$ python3 -q
>>> import numpy as np
>>> from numpy import linalg as LA
>>> np.set_printoptions(precision=2, suppress=True, linewidth=160)
>>> mat = np.loadtxt("mat.csv", delimiter=",")
>>> print(mat.round(2) + 0)
[[-0.35 -0.06  0.43 -0.1   0.21  0.06  0.2   0.   -0.38 -0.65  0.15]
 [ 0.19 -0.41  0.08  0.36  0.03 -0.24 -0.49 -0.28  0.2  -0.25  0.42]
 [ 0.03 -0.08 -0.23  0.63  0.6   0.21  0.1   0.31 -0.17  0.07 -0.07]
 [ 0.19 -0.57  0.38 -0.05 -0.23 -0.07  0.13  0.49 -0.24  0.34  0.09]
 [-0.35 -0.1  -0.46 -0.32  0.03 -0.01 -0.55  0.24 -0.39  0.06  0.17]
 [ 0.3  -0.05 -0.17 -0.44  0.52 -0.55  0.22  0.15  0.17 -0.1   0.09]
 [-0.49 -0.21  0.31  0.01  0.28 -0.31 -0.2  -0.19  0.15  0.29 -0.51]
 [ 0.44 -0.26 -0.07 -0.15 -0.02  0.22 -0.26  0.   -0.11 -0.4  -0.66]
 [ 0.19 -0.21 -0.02 -0.21  0.27  0.26  0.14 -0.65 -0.39  0.35  0.14]
 [ 0.3   0.5   0.51 -0.11  0.28  0.12 -0.47  0.16 -0.08  0.17  0.09]
 [-0.16 -0.27  0.04 -0.3   0.21  0.61 -0.02  0.14  0.59  0.    0.17]]
>>> print(round(float(np.trace(mat)), 2))
-1.82
>>> print(mat @ mat)
[[-0.34 -0.29 -0.65  0.31  0.05 -0.09  0.1   0.29  0.32  0.06 -0.27]
 [-0.15 -0.15 -0.05 -0.14 -0.19  0.6   0.53  0.27 -0.16  0.13  0.38]
 [ 0.03 -0.39  0.03 -0.48 -0.17 -0.24 -0.33  0.53 -0.34  0.07 -0.12]
 [ 0.07  0.29  0.23  0.04  0.29  0.38  0.11  0.38 -0.08 -0.16 -0.66]
 [ 0.3   0.4  -0.33 -0.3  -0.5   0.17 -0.17  0.13  0.4  -0.26  0.01]
 [-0.61  0.04 -0.15 -0.14 -0.11  0.37 -0.4  -0.37 -0.29 -0.21 -0.15]
 [ 0.16  0.42 -0.3   0.33 -0.12  0.03 -0.2   0.1  -0.47  0.56  0.03]
 [-0.07  0.22 -0.21 -0.01 -0.17 -0.43  0.49 -0.03 -0.47 -0.47 -0.07]
 [-0.51  0.51  0.11 -0.2   0.29 -0.24 -0.06  0.36  0.18  0.07  0.35]
 [ 0.24 -0.1  -0.2   0.28  0.38  0.18 -0.31  0.23 -0.18 -0.52  0.43]
 [ 0.22  0.03 -0.45 -0.56  0.55  0.05  0.14 -0.27 -0.06  0.17 -0.05]]
>>> print(np.sort(np.abs(LA.eigvals(mat))))
[1. 1. 1. 1. 1. 1. 1. 1. 1. 1. 1.]
>>> print(np.round((mat - mat.T) / 2, 2) + 0)
[[ 0.   -0.13  0.2  -0.15  0.28 -0.12  0.35 -0.22 -0.29 -0.47  0.16]
 [ 0.13  0.    0.08  0.47  0.07 -0.09 -0.14 -0.01  0.21 -0.38  0.35]
 [-0.2  -0.08  0.    0.12  0.53  0.19 -0.11  0.19 -0.07 -0.22 -0.06]
 [ 0.15 -0.47 -0.12  0.    0.05  0.18  0.06  0.32 -0.02  0.22  0.19]
 [-0.28 -0.07 -0.53 -0.05  0.   -0.27 -0.42  0.13 -0.33 -0.11 -0.02]
 [ 0.12  0.09 -0.19 -0.18  0.27  0.    0.26 -0.03 -0.04 -0.11 -0.26]
 [-0.35  0.14  0.11 -0.06  0.42 -0.26  0.    0.03  0.    0.38 -0.24]
 [ 0.22  0.01 -0.19 -0.32 -0.13  0.03 -0.03  0.    0.27 -0.28 -0.4 ]
 [ 0.29 -0.21  0.07  0.02  0.33  0.04  0.   -0.27  0.    0.21 -0.22]
 [ 0.47  0.38  0.22 -0.22  0.11  0.11 -0.38  0.28 -0.21  0.    0.05]
 [-0.16 -0.35  0.06 -0.19  0.02  0.26  0.24  0.4   0.22 -0.05  0.  ]]
>>> LA.determinant(mat)
Traceback (most recent call last):
  File "<python-input-9>", line 1, in <module>
    LA.determinant(mat)
    ^^^^^^^^^^^^^^
AttributeError: module 'numpy.linalg' has no attribute 'determinant'
>>> print(round(LA.det(mat), 2))
1.0
>>> print(np.allclose(mat @ mat.T, mat.T @ mat))
True
>>> mat.inv()
Traceback (most recent call last):
  File "<python-input-12>", line 1, in <module>
    mat.inv()
    ^^^^^^^
AttributeError: 'numpy.ndarray' object has no attribute 'inv'
>>> print(np.allclose(mat, mat.T))
False
>>> print(np.round((mat + mat.T) / 2, 2) + 0)
[[-0.35  0.06  0.23  0.04 -0.07  0.18 -0.15  0.22 -0.1  -0.17 -0.01]
 [ 0.06 -0.41  0.   -0.1  -0.04 -0.15 -0.35 -0.27  0.    0.13  0.08]
 [ 0.23  0.   -0.23  0.51  0.07  0.02  0.2   0.12 -0.1   0.29 -0.01]
 [ 0.04 -0.1   0.51 -0.05 -0.27 -0.25  0.07  0.17 -0.22  0.12 -0.1 ]
 [-0.07 -0.04  0.07 -0.27  0.03  0.25 -0.13  0.11 -0.06  0.17  0.19]
 [ 0.18 -0.15  0.02 -0.25  0.25 -0.55 -0.04  0.19  0.22  0.01  0.35]
 [-0.15 -0.35  0.2   0.07 -0.13 -0.04 -0.2  -0.22  0.14 -0.09 -0.27]
 [ 0.22 -0.27  0.12  0.17  0.11  0.19 -0.22  0.   -0.38 -0.12 -0.26]
 [-0.1   0.   -0.1  -0.22 -0.06  0.22  0.14 -0.38 -0.39  0.13  0.37]
 [-0.17  0.13  0.29  0.12  0.17  0.01 -0.09 -0.12  0.13  0.17  0.04]
 [-0.01  0.08 -0.01 -0.1   0.19  0.35 -0.27 -0.26  0.37  0.04  0.17]]
>>> Q, Rm = LA.qr(mat)
>>> print(Q.shape, Rm.shape)
(11, 11) (11, 11)
>>> rng = np.random.default_rng(268397)
>>> z = rng.permutation(11)
>>> out = mat[:, z] * rng.choice([-1, 1], 11)
>>> print(out.round(2) + 0)
[[-0.15 -0.43  0.06 -0.65  0.2   0.    0.21  0.06  0.1   0.38  0.35]
 [-0.42 -0.08  0.41 -0.25 -0.49 -0.28  0.03 -0.24 -0.36 -0.2  -0.19]
 [ 0.07  0.23  0.08  0.07  0.1   0.31  0.6   0.21 -0.63  0.17 -0.03]
 [-0.09 -0.38  0.57  0.34  0.13  0.49 -0.23 -0.07  0.05  0.24 -0.19]
 [-0.17  0.46  0.1   0.06 -0.55  0.24  0.03 -0.01  0.32  0.39  0.35]
 [-0.09  0.17  0.05 -0.1   0.22  0.15  0.52 -0.55  0.44 -0.17 -0.3 ]
 [ 0.51 -0.31  0.21  0.29 -0.2  -0.19  0.28 -0.31 -0.01 -0.15  0.49]
 [ 0.66  0.07  0.26 -0.4  -0.26  0.   -0.02  0.22  0.15  0.11 -0.44]
 [-0.14  0.02  0.21  0.35  0.14 -0.65  0.27  0.26  0.21  0.39 -0.19]
 [-0.09 -0.51 -0.5   0.17 -0.47  0.16  0.28  0.12  0.11  0.08 -0.3 ]
 [-0.17 -0.04  0.27  0.   -0.02  0.14  0.21  0.61  0.3  -0.59  0.16]]
>>> Uu, _, Vh = LA.svd(mat.T @ out)
>>> print(np.round(Uu @ Vh, 2) + 0)
[[ 0.  0.  0.  0.  0.  0.  0.  0.  0.  0. -1.]
 [ 0.  0. -1.  0.  0.  0.  0.  0.  0.  0.  0.]
 [ 0. -1.  0.  0.  0.  0.  0.  0.  0.  0.  0.]
 [ 0.  0.  0.  0.  0.  0.  0.  0. -1.  0.  0.]
 [ 0.  0.  0.  0.  0.  0.  1.  0.  0.  0.  0.]
 [ 0.  0.  0.  0.  0.  0.  0.  1.  0.  0.  0.]
 [ 0.  0.  0.  0.  1.  0.  0.  0.  0.  0.  0.]
 [ 0.  0.  0.  0.  0.  1.  0.  0.  0.  0.  0.]
 [ 0.  0.  0.  0.  0.  0.  0.  0.  0. -1.  0.]
 [ 0.  0.  0.  1.  0.  0.  0.  0.  0.  0.  0.]
 [-1.  0.  0.  0.  0.  0.  0.  0.  0.  0.  0.]]
>>> print(z)
[10  2  1  9  6  7  4  5  3  8  0]
